In [1]: import numpy as np

In [2]: np.set_printoptions(precision=2, suppress=True, linewidth=140, floatmode="fixed")

In [3]: F = np.load("x.npy")

In [4]: print(F)
[[-1.00  1.00  1.00  1.00  1.00  1.00  1.00  1.00  1.00]
 [ 1.00 -1.00  1.00  1.00  1.00  1.00  1.00  1.00  1.00]
 [ 1.00  1.00 -1.00  1.00  1.00  1.00  1.00  1.00  1.00]
 [ 1.00  1.00  1.00 -1.00  1.00  1.00  1.00  1.00  1.00]
 [ 1.00  1.00  1.00  1.00 -1.00  1.00  1.00  1.00  1.00]
 [ 1.00  1.00  1.00  1.00  1.00 -1.00  1.00  1.00  1.00]
 [ 1.00  1.00  1.00  1.00  1.00  1.00 -1.00  1.00  1.00]
 [ 1.00  1.00  1.00  1.00  1.00  1.00  1.00 -1.00  1.00]
 [ 1.00  1.00  1.00  1.00  1.00  1.00  1.00  1.00 -1.00]]

In [5]: # symmetric, so the eigenvalues are real

In [6]: x0 = np.array([8, 6, 2, 1, 8, 8, 1, 3, 5])

In [7]: print((F @ x0).argmax())
3

In [8]: print((F * x0).sum(axis=1))
[26.00 30.00 38.00 40.00 26.00 26.00 40.00 36.00 32.00]

In [9]: print(F @ (2 * x0))
[52.00 60.00 76.00 80.00 52.00 52.00 80.00 72.00 64.00]

In [10]: print(np.sign((F @ x0).round(6)))
[1.00 1.00 1.00 1.00 1.00 1.00 1.00 1.00 1.00]

In [11]: print(F @ np.eye(9)[2])
[ 1.00  1.00 -1.00  1.00  1.00  1.00  1.00  1.00  1.00]

In [12]: other = np.linalg.inv(F)

In [13]: print(np.round(F @ other, 2) + 0)
[[1.00 0.00 0.00 0.00 0.00 0.00 0.00 0.00 0.00]
 [0.00 1.00 0.00 0.00 0.00 0.00 0.00 0.00 0.00]
 [0.00 0.00 1.00 0.00 0.00 0.00 0.00 0.00 0.00]
 [0.00 0.00 0.00 1.00 0.00 0.00 0.00 0.00 0.00]
 [0.00 0.00 0.00 0.00 1.00 0.00 0.00 0.00 0.00]
 [0.00 0.00 0.00 0.00 0.00 1.00 0.00 0.00 0.00]
 [0.00 0.00 0.00 0.00 0.00 0.00 1.00 0.00 0.00]
 [0.00 0.00 0.00 0.00 0.00 0.00 0.00 1.00 0.00]
 [0.00 0.00 0.00 0.00 0.00 0.00 0.00 0.00 1.00]]

In [14]: print(np.linalg.det(F) * other)
[[-768.00  128.00  128.00  128.00  128.00  128.00  128.00  128.00  128.00]
 [ 128.00 -768.00  128.00  128.00  128.00  128.00  128.00  128.00  128.00]
 [ 128.00  128.00 -768.00  128.00  128.00  128.00  128.00  128.00  128.00]
 [ 128.00  128.00  128.00 -768.00  128.00  128.00  128.00  128.00  128.00]
 [ 128.00  128.00  128.00  128.00 -768.00  128.00  128.00  128.00  128.00]
 [ 128.00  128.00  128.00  128.00  128.00 -768.00  128.00  128.00  128.00]
 [ 128.00  128.00  128.00  128.00  128.00  128.00 -768.00  128.00  128.00]
 [ 128.00  128.00  128.00  128.00  128.00  128.00  128.00 -768.00  128.00]
 [ 128.00  128.00  128.00  128.00  128.00  128.00  128.00  128.00 -768.00]]

In [15]: print(np.allclose(other, F.T))
False

In [16]: print(round(np.linalg.det(F) * np.linalg.det(other), 2))
1.0

In [17]: print(np.round(np.linalg.cond(F), 2))
3.5
